% python3 -q
>>> import numpy as np
>>> np.set_printoptions(precision=3, suppress=True, linewidth=200, floatmode="fixed")
>>> X = np.loadtxt("data.csv", delimiter=",")
>>> X
array([[ 1.973,  0.329],
       [ 0.329, -1.973]])
>>> evals, evecs = np.linalg.eigh(X)
>>> x0 = np.array([-2, -1])
>>> round(x0 @ X @ x0, 3)
np.float64(7.235)
>>> np.round(evecs * np.abs(evals) @ evecs.T, 3) + 0
array([[2.000, 0.000],
       [0.000, 2.000]])
>>> evecs * np.maximum(evals, 0) @ evecs.T
array([[1.987, 0.164],
       [0.164, 0.014]])
>>> rng = np.random.default_rng(39203)
>>> lab = rng.permutation(2)
>>> Y = X[:, lab] * rng.choice([-1, 1], 2)
>>> Y
array([[-0.329, -1.973],
       [ 1.973, -0.329]])
>>> left, _, Vt = np.linalg.svd(X.T @ Y)
>>> np.round(np.linalg.lstsq(X, Y)[0], 3) + 0
array([[ 0.000, -1.000],
       [-1.000,  0.000]])
>>> lab
array([1, 0])
>>> O, evecs = np.linalg.qr(X[:, :1])[0], np.linalg.qr(X[:, 1:])[0]
>>> sv = np.linalg.svd(O.T @ evecs, compute_uv=False)
>>> np.round(np.linalg.norm(O @ O.T - evecs @ evecs.T, 2), 3)
np.float64(1.0)
>>> (sv > 0.9).sum()
np.int64(0)
>>> round(float(np.linalg.eigvalsh(X).min()), 3)
-2.0
>>> np.all(np.linalg.eigvalsh(X) > 0)
np.False_
>>> [round(float(np.linalg.det(X[:i, :i])), 2) + 0 for i in range(1, 3)]
[1.97, -4.0]
>>> P = np.triu(np.array([[2, 4], [8, 8]]), 1) + np.eye(2)
>>> Y = P @ X @ np.linalg.inv(P)
>>> Y
array([[  3.289, -20.719],
       [  0.329,  -3.289]])
>>> np.linalg.matrix_rank(Y)
np.int64(2)
>>> P @ X - X @ P
array([[  1.316, -15.784],
       [  0.000,  -1.316]])
>>> np.round(np.poly(Y), 3) + 0
array([ 1.000,  0.000, -4.001])
>>> round(float(np.linalg.det(Y)), 3)
-4.001
>>> Y = np.array([[-1, 0, 1], [2, -1, 3], [-1, 2, -3], [-1, 3, -3]])
>>> W0 = Y.T @ Y
>>> W0
array([[  7,  -7,  11],
       [ -7,  14, -18],
       [ 11, -18,  28]])
>>> evals, evecs = np.linalg.eig(X)
>>> evals
array([ 2.000, -2.000])
>>> np.sort(np.linalg.eigvals(np.linalg.inv(X)))
array([-0.500,  0.500])
>>> np.sort(np.linalg.eigvals(X.T))
array([-2.000,  2.000])
>>> x0 = np.ones(3)
>>> for _ in range(6):
...     x0 = W0 @ x0
...     x0 /= np.linalg.norm(x0)
...     print(round(x0 @ W0 @ x0, 3))
... 
43.896
44.802
44.805
44.805
44.805
44.805
>>> np.round(np.linalg.eigvalsh(W0)[-1], 3)
np.float64(44.805)
>>> x0
array([ 0.326, -0.531,  0.782])
>>> round(np.abs(np.linalg.eigvals(W0)).max(), 3)
np.float64(44.805)
>>> np.allclose(W0 @ W0.T, W0.T @ W0)
True
>>> (W0 - W0.T) / 2
array([[0.000, 0.000, 0.000],
       [0.000, 0.000, 0.000],
       [0.000, 0.000, 0.000]])
>>> left, sv, Vt = np.linalg.svd(W0)
>>> np.argmax(sv[:-1] / (sv[1:] + 1e-6)) + 1
np.int64(1)
>>> sv
array([44.805,  2.677,  1.517])
>>> Y = left[:, :1] @ np.diag(sv[:1]) @ Vt[:1]
>>> np.round(np.linalg.norm(W0 - Y) / np.linalg.norm(W0), 3)
np.float64(0.069)
>>> np.linalg.matrix_rank(W0, rtol=0.05)
np.int64(2)
>>> np.linalg.matrix_rank(Y)
np.int64(1)
>>> W1 = np.array([[1, 0], [2, 1], [2, 2]])
>>> c = np.array([1, -1])
>>> act = np.maximum(W0 @ W1 + c, 0)
>>> np.linalg.matrix_rank(act)
np.int64(2)
>>> (act > 0).astype(int)
array([[1, 1],
       [0, 0],
       [1, 1]])
>>> (act > 0).mean(axis=0)
array([0.667, 0.667])
>>> W2 = np.array([[-1, -1, 2], [1, 1, 2]])
>>> W1 @ W2
array([[-1, -1,  2],
       [-1, -1,  6],
       [ 0,  0,  8]])
>>> (act @ W2).round(6).argmax(axis=1)
array([2, 0, 2])
>>> F = np.load("w.npy")
>>> F
array([[  0.800, -24.000,  -0.700],
       [  0.000,   4.000,  -0.400]])
>>> Y = np.array([[-1, 1, 0], [2, -2, -2]])
>>> W2 = np.kron(Y, F)
>>> np.linalg.matrix_rank(W2)
np.int64(4)
>>> np.round(np.linalg.norm(W2, 2), 3), round(float(np.linalg.norm(Y, 2) * np.linalg.norm(F, 2)), 3)
(np.float64(89.153), 89.153)
>>> W2.shape
(4, 9)
>>> W1 = np.array([[-5, 5, -2, -1, -1, 1], [-2, -5, 1, 1, -4, 1], [-5, -2, -1, 0, 4, 5]])
>>> c = np.array([-8, 5, 0, 9, -3, 3])
>>> act = np.maximum(F @ W1 + c, 0)
>>> (act > 0).astype(int)
array([[1, 1, 0, 0, 1, 0],
       [0, 0, 1, 1, 0, 1]])
>>> np.linalg.matrix_rank(act)
np.int64(2)
>>> act
array([[ 39.500, 130.400,   0.000,   0.000,  89.400,   0.000],
       [  0.000,   0.000,   4.400,  13.000,   0.000,   5.000]])
>>> W2 = np.array([[-1, 0], [-1, 2], [-2, 0], [2, -1], [1, 0], [-1, -2]])
>>> (act @ W2).round(6).argmax(axis=1)
array([1, 0])
>>> W1 @ W2
array([[  0,   9],
       [  2, -13],
       [  8, -14]])
>>> F.sum(axis=1)
array([-23.900,   3.600])
>>> F.sum(axis=0)
array([  0.800, -20.000,  -1.100])
>>> np.diff(F, axis=0)
array([[-0.800, 28.000,  0.300]])
>>> np.abs(F).max()
np.float64(24.0)
>>> np.linalg.matrix_rank(F)
np.int64(2)
>>> np.linalg.svd(F, compute_uv=False)
array([24.352,  0.526])
>>> F.mean(axis=0)
array([  0.400, -10.000,  -0.550])
>>> np.linalg.norm(F, axis=1)
array([24.024,  4.020])
>>> np.round(np.linalg.norm(F, 1), 3), np.round(np.linalg.norm(F, np.inf), 3)
(np.float64(28.0), np.float64(25.5))
>>> np.linalg.norm(F, axis=0)
array([ 0.800, 24.331,  0.806])
>>> left, sv, Vt = np.linalg.svd(F)
>>> np.argmax(sv[:-1] / (sv[1:] + 1e-6)) + 1
np.int64(1)
>>> Y = left[:, :1] @ np.diag(sv[:1]) @ Vt[:1]
>>> np.linalg.matrix_rank(Y)
np.int64(1)
>>> Y
array([[  0.779, -24.003,  -0.617],
       [ -0.129,   3.983,   0.102]])
>>> np.round(np.linalg.norm(F - Y) / np.linalg.norm(F), 3)
np.float64(0.022)
>>> round(np.abs(F - Y).max(), 3)
np.float64(0.502)
>>> feats = np.array([[-6, 5, -2, 0], [5, -4, 2, 3], [-2, 2, -18, 11], [0, 3, 11, 8]])
>>> x0 = np.array([-1, 0, -2, 2])
>>> y = feats @ x0
>>> y
array([10, -3, 60, -6])
>>> np.round(np.linalg.solve(feats, y + feats[:, 3]), 3) + 0
array([-1.000,  0.000, -2.000,  3.000])
>>> np.round(np.linalg.solve(feats, feats[:, 2]), 3) + 0
array([0.000, 0.000, 1.000, 0.000])
>>> np.round(np.linalg.solve(feats.T, feats[1]), 3) + 0
array([0.000, 1.000, 0.000, 0.000])
>>> np.argsort(-np.linalg.norm(feats, axis=0).round(6), kind="stable")[:3]
array([2, 3, 0])
>>> np.linalg.matrix_rank(feats, rtol=0.1)
np.int64(3)
>>> [round(float(x), 3) for x in np.linalg.svd(feats, compute_uv=False)[:3]]
[22.369, 12.77, 10.123]
>>> P = np.triu(np.array([[-2, 2, 0, 3], [0, -3, 2, -3], [-1, -3, -1, 0], [1, 1, 0, -2]]), 1) + np.eye(4)
>>> Y = P @ feats @ np.linalg.inv(P)
>>> round(np.linalg.det(Y), 3)
np.float64(-803.0)
>>> np.trace(Y), np.trace(feats)
(np.float64(-20.0), np.int64(-20))
>>> np.poly(Y)
array([    1.000,    20.000,  -183.000, -2944.000,  -803.000])
>>> np.linalg.matrix_rank(Y)
np.int64(4)
>>> M = np.arange(6).reshape(2, 3) + -1
>>> M
array([[-1,  0,  1],
       [ 2,  3,  4]])
>>> W1 = np.array([[2, 1, 2, 0, 0], [1, 1, 2, 1, 0], [2, 1, 0, 1, 1]])
>>> c = np.array([0, 0, -2, -2, 1])
>>> act = np.maximum(M @ W1 + c, 0)
>>> (act > 0).astype(int)
array([[0, 0, 0, 0, 1],
       [1, 1, 1, 1, 1]])
>>> W2 = np.array([[-2, -2], [1, -2], [-2, -2], [-1, 0], [2, 0]])
>>> act @ W2
array([[  4,   0],
       [-32, -64]])
>>> W1 @ W2
array([[ -7, -10],
       [ -6,  -8],
       [ -2,  -6]])
